In [1]: import numpy as np

In [2]: np.set_printoptions(suppress=True, linewidth=120)

In [3]: W0 = np.loadtxt("w.csv", delimiter=",")

In [4]: W0
Out[4]: 
array([[ 0.,  0., -4.,  0.,  0.,  0.],
       [ 0.,  0.,  0.,  2.,  0.,  0.],
       [-3.,  0.,  0.,  0.,  0.,  0.],
       [ 0.,  0.,  0.,  0.,  0.,  3.],
       [ 0.,  0.,  0.,  0.,  0.,  0.],
       [ 0.,  0.,  0.,  0., -2.,  0.]])

In [5]: # rank 5

In [6]: left, sv, vt = np.linalg.svd(W0)

In [7]: evecs = vt[:(sv > 1e-8).sum()]

In [8]: rng = np.random.default_rng(30)

In [9]: x0 = W0[0] + 3 * W0[5] + rng.integers(2) * np.eye(6)[5]

In [10]: x0
Out[10]: array([ 0.,  0., -4.,  0., -6.,  0.])

In [11]: np.diag(evecs.T @ evecs)
Out[11]: array([1., 0., 1., 1., 1., 1.])

In [12]: np.linalg.matrix_rank(np.vstack([W0, x0]))
Out[12]: np.int64(5)

In [13]: np.round(np.linalg.svd(W0, compute_uv=False), 3)
Out[13]: array([4., 3., 3., 2., 2., 0.])

In [14]: W0[:, 5] @ W0[:, 0]
Out[14]: np.float64(0.0)

In [15]: W0.T @ W0
Out[15]: 
array([[ 9.,  0.,  0.,  0.,  0.,  0.],
       [ 0.,  0.,  0.,  0.,  0.,  0.],
       [ 0.,  0., 16.,  0.,  0.,  0.],
       [ 0.,  0.,  0.,  4.,  0.,  0.],
       [ 0.,  0.,  0.,  0.,  4.,  0.],
       [ 0.,  0.,  0.,  0.,  0.,  9.]])

In [16]: X = np.load("dump.npy")

In [17]: X.round(3)
Out[17]: 
array([[0.333, 0.25 , 0.333, 0.083, 0.   ],
       [0.263, 0.263, 0.263, 0.105, 0.105],
       [0.235, 0.235, 0.176, 0.235, 0.118],
       [0.143, 0.   , 0.071, 0.429, 0.357],
       [0.154, 0.077, 0.231, 0.385, 0.154]])

In [18]: # row-stochastic, so 1 is an eigenvalue

In [19]: idx = rng.permutation(5)

In [20]: idx
Out[20]: array([0, 4, 1, 2, 3])

In [21]: A2 = X[idx][:, idx]

In [22]: np.round(np.trace(A2), 3)
Out[22]: np.float64(1.355)

In [23]: A2.round(3)
Out[23]: 
array([[0.333, 0.   , 0.25 , 0.333, 0.083],
       [0.154, 0.154, 0.077, 0.231, 0.385],
       [0.263, 0.105, 0.263, 0.263, 0.105],
       [0.235, 0.118, 0.235, 0.176, 0.235],
       [0.143, 0.357, 0.   , 0.071, 0.429]])

In [24]: mat = np.load("layer15.npy")

In [25]: mat
Out[25]: 
array([[ 1,  0,  0,  0,  0,  0,  0,  0,  0],
       [ 2,  1,  0,  0,  0,  0,  0,  0,  0],
       [-1, -2,  1,  0,  0,  0,  0,  0,  0],
       [ 1,  1, -2,  1,  0,  0,  0,  0,  0],
       [ 0,  1, -1, -1,  1,  0,  0,  0,  0],
       [-2,  1, -2,  1, -2,  1,  0,  0,  0],
       [-2,  2, -2,  2,  0,  2,  1,  0,  0],
       [ 0,  2, -1,  2, -1, -2,  1,  1,  0],
       [-2, -2, -1, -2, -1, -2,  0, -2,  1]])

In [26]: # triangular, det is the product of the diagonal

In [27]: mat.inv()
Traceback (most recent call last):
  Cell In[27], line 1
    mat.inv()
AttributeError: 'numpy.ndarray' object has no attribute 'inv'


In [28]: np.allclose(mat @ mat.T, mat.T @ mat)
Out[28]: False

In [29]: np.linalg.matrix_power(mat, 4)
Out[29]: 
array([[   1,    0,    0,    0,    0,    0,    0,    0,    0],
       [   8,    1,    0,    0,    0,    0,    0,    0,    0],
       [ -28,   -8,    1,    0,    0,    0,    0,    0,    0],
       [  60,   28,   -8,    1,    0,    0,    0,    0,    0],
       [   4,   -6,    8,   -4,    1,    0,    0,    0,    0],
       [  62,   38,  -24,   16,   -8,    1,    0,    0,    0],
       [ 152,  116,  -64,   36,  -24,    8,    1,    0,    0],
       [  96,   76,  -42,   10,    4,    4,    4,    1,    0],
       [-190, -152,   90,  -58,    8,    0,  -12,   -8,    1]])

In [30]: (mat - mat.T) / 2
Out[30]: 
array([[ 0. , -1. ,  0.5, -0.5,  0. ,  1. ,  1. ,  0. ,  1. ],
       [ 1. ,  0. ,  1. , -0.5, -0.5, -0.5, -1. , -1. ,  1. ],
       [-0.5, -1. ,  0. ,  1. ,  0.5,  1. ,  1. ,  0.5,  0.5],
       [ 0.5,  0.5, -1. ,  0. ,  0.5, -0.5, -1. , -1. ,  1. ],
       [ 0. ,  0.5, -0.5, -0.5,  0. ,  1. ,  0. ,  0.5,  0.5],
       [-1. ,  0.5, -1. ,  0.5, -1. ,  0. , -1. ,  1. ,  1. ],
       [-1. ,  1. , -1. ,  1. ,  0. ,  1. ,  0. , -0.5,  0. ],
       [ 0. ,  1. , -0.5,  1. , -0.5, -1. ,  0.5,  0. ,  1. ],
       [-1. , -1. , -0.5, -1. , -0.5, -1. ,  0. , -1. ,  0. ]])

In [31]: np.allclose(mat, mat.T)
Out[31]: False

In [32]: np.round(np.abs(np.linalg.eigvals(mat)).max(), 3)
Out[32]: np.float64(1.0)

In [33]: left, sv, vt = np.linalg.svd(mat, full_matrices=False)

In [34]: np.round(left.T @ mat @ vt.T, 3) + 0
Out[34]: 
array([[6.584, 0.   , 0.   , 0.   , 0.   , 0.   , 0.   , 0.   , 0.   ],
       [0.   , 5.214, 0.   , 0.   , 0.   , 0.   , 0.   , 0.   , 0.   ],
       [0.   , 0.   , 3.657, 0.   , 0.   , 0.   , 0.   , 0.   , 0.   ],
       [0.   , 0.   , 0.   , 2.858, 0.   , 0.   , 0.   , 0.   , 0.   ],
       [0.   , 0.   , 0.   , 0.   , 1.829, 0.   , 0.   , 0.   , 0.   ],
       [0.   , 0.   , 0.   , 0.   , 0.   , 1.319, 0.   , 0.   , 0.   ],
       [0.   , 0.   , 0.   , 0.   , 0.   , 0.   , 0.887, 0.   , 0.   ],
       [0.   , 0.   , 0.   , 0.   , 0.   , 0.   , 0.   , 0.246, 0.   ],
       [0.   , 0.   , 0.   , 0.   , 0.   , 0.   , 0.   , 0.   , 0.005]])

In [35]: np.round(left.T @ left, 3) + 0
Out[35]: 
array([[1., 0., 0., 0., 0., 0., 0., 0., 0.],
       [0., 1., 0., 0., 0., 0., 0., 0., 0.],
       [0., 0., 1., 0., 0., 0., 0., 0., 0.],
       [0., 0., 0., 1., 0., 0., 0., 0., 0.],
       [0., 0., 0., 0., 1., 0., 0., 0., 0.],
       [0., 0., 0., 0., 0., 1., 0., 0., 0.],
       [0., 0., 0., 0., 0., 0., 1., 0., 0.],
       [0., 0., 0., 0., 0., 0., 0., 1., 0.],
       [0., 0., 0., 0., 0., 0., 0., 0., 1.]])

In [36]: np.round(np.cumsum(sv ** 2) / np.sum(sv ** 2), 3)
Out[36]: array([0.442, 0.72 , 0.856, 0.939, 0.974, 0.991, 0.999, 1.   , 1.   ])

In [37]: sv.round(3)
Out[37]: array([6.584, 5.214, 3.657, 2.858, 1.829, 1.319, 0.887, 0.246, 0.005])

In [38]: left.shape, sv.shape, vt.shape
Out[38]: ((9, 9), (9,), (9, 9))

In [39]: np.round(sv / sv[0], 3)
Out[39]: array([1.   , 0.792, 0.556, 0.434, 0.278, 0.2  , 0.135, 0.037, 0.001])

In [40]: idx = rng.permutation(9)

In [41]: idx
Out[41]: array([7, 6, 5, 3, 1, 0, 8, 2, 4])

In [42]: A2 = mat[idx][:, idx]

In [43]: A2
Out[43]: 
array([[ 1,  1, -2,  2,  2,  0,  0, -1, -1],
       [ 0,  1,  2,  2,  2, -2,  0, -2,  0],
       [ 0,  0,  1,  1,  1, -2,  0, -2, -2],
       [ 0,  0,  0,  1,  1,  1,  0, -2,  0],
       [ 0,  0,  0,  0,  1,  2,  0,  0,  0],
       [ 0,  0,  0,  0,  0,  1,  0,  0,  0],
       [-2,  0, -2, -2, -2, -2,  1, -1, -1],
       [ 0,  0,  0,  0, -2, -1,  0,  1,  0],
       [ 0,  0,  0, -1,  1,  0,  0, -1,  1]])

In [44]: np.trace(A2)
Out[44]: np.int64(9)

In [45]: f, g = A2[5], A2[8]

In [46]: f @ g
Out[46]: np.int64(0)

In [47]: f @ f
Out[47]: np.int64(1)

In [48]: pr = (f @ g) / (f @ f) * f

In [49]: pr
Out[49]: array([0., 0., 0., 0., 0., 0., 0., 0., 0.])

In [50]: (g - pr) @ f
Out[50]: np.float64(0.0)

In [51]: np.linalg.matrix_rank(np.outer(f, g))
Out[51]: np.int64(1)

In [52]: np.outer(f, g)
Out[52]: 
array([[ 0,  0,  0,  0,  0,  0,  0,  0,  0],
       [ 0,  0,  0,  0,  0,  0,  0,  0,  0],
       [ 0,  0,  0,  0,  0,  0,  0,  0,  0],
       [ 0,  0,  0,  0,  0,  0,  0,  0,  0],
       [ 0,  0,  0,  0,  0,  0,  0,  0,  0],
       [ 0,  0,  0, -1,  1,  0,  0, -1,  1],
       [ 0,  0,  0,  0,  0,  0,  0,  0,  0],
       [ 0,  0,  0,  0,  0,  0,  0,  0,  0],
       [ 0,  0,  0,  0,  0,  0,  0,  0,  0]])

In [53]: np.round(np.linalg.norm(f + g) ** 2 + np.linalg.norm(f - g) ** 2, 3)
Out[53]: np.float64(10.0)

In [54]: idx = rng.integers(0, 2, 11)

In [55]: E = np.triu((idx[:, None] == idx) & (rng.random((11, 11)) < 0.8), 1).astype(int)

In [56]: E += E.T

In [57]: E
Out[57]: 
array([[0, 0, 1, 1, 1, 0, 0, 0, 1, 1, 0],
       [0, 0, 0, 0, 0, 1, 1, 0, 0, 0, 1],
       [1, 0, 0, 1, 0, 0, 0, 0, 1, 1, 0],
       [1, 0, 1, 0, 1, 0, 0, 1, 1, 1, 0],
       [1, 0, 0, 1, 0, 0, 0, 0, 0, 1, 0],
       [0, 1, 0, 0, 0, 0, 1, 0, 0, 0, 1],
       [0, 1, 0, 0, 0, 1, 0, 0, 0, 0, 1],
       [0, 0, 0, 1, 0, 0, 0, 0, 1, 0, 0],
       [1, 0, 1, 1, 0, 0, 0, 1, 0, 1, 0],
       [1, 0, 1, 1, 1, 0, 0, 0, 1, 0, 0],
       [0, 1, 0, 0, 0, 1, 1, 0, 0, 0, 0]])

In [58]: evals, evecs = np.linalg.eigh(E)

In [59]: x0 = np.array([2, 8, 6, -7, -5, 7, 6, -3, 6, 6, -4])

In [60]: x0 @ E @ x0
Out[60]: np.int64(128)

In [61]: (np.sign(evecs[:, -1].round(6)) == np.sign(evecs[0, -1].round(6))).astype(int)
Out[61]: array([1, 0, 1, 1, 1, 0, 0, 1, 1, 1, 0])

In [62]: K = np.loadtxt("case8.csv", delimiter=",")

In [63]: K
Out[63]: 
array([[  3.,   6.,  -9.,   8.],
       [ -6.,  -3.,   3.,  -5.],
       [  0.,  -5.,   7.,  -1.],
       [ -5.,   4.,  -3.,  -4.],
       [ -3.,  -6.,   5.,  -4.],
       [-21.,  -6.,   3., -12.]])

In [64]: x0 = np.array([9, 1, 5, 2])

In [65]: rhs = K @ x0

In [66]: c, lr = np.zeros(4), 1 / np.linalg.norm(K, 2) ** 2

In [67]: for i in range(8):
    ...:     c -= lr * K.T @ (K @ c - rhs)
    ...:     if i % 2 == 0: print(i, round(np.linalg.norm(K @ c - rhs), 3))
    ...: 
0 85.255
2 49.926
4 30.283
6 19.795

In [68]: c.round(3)
Out[68]: array([ 8.239, -0.954,  2.98 ,  3.137])
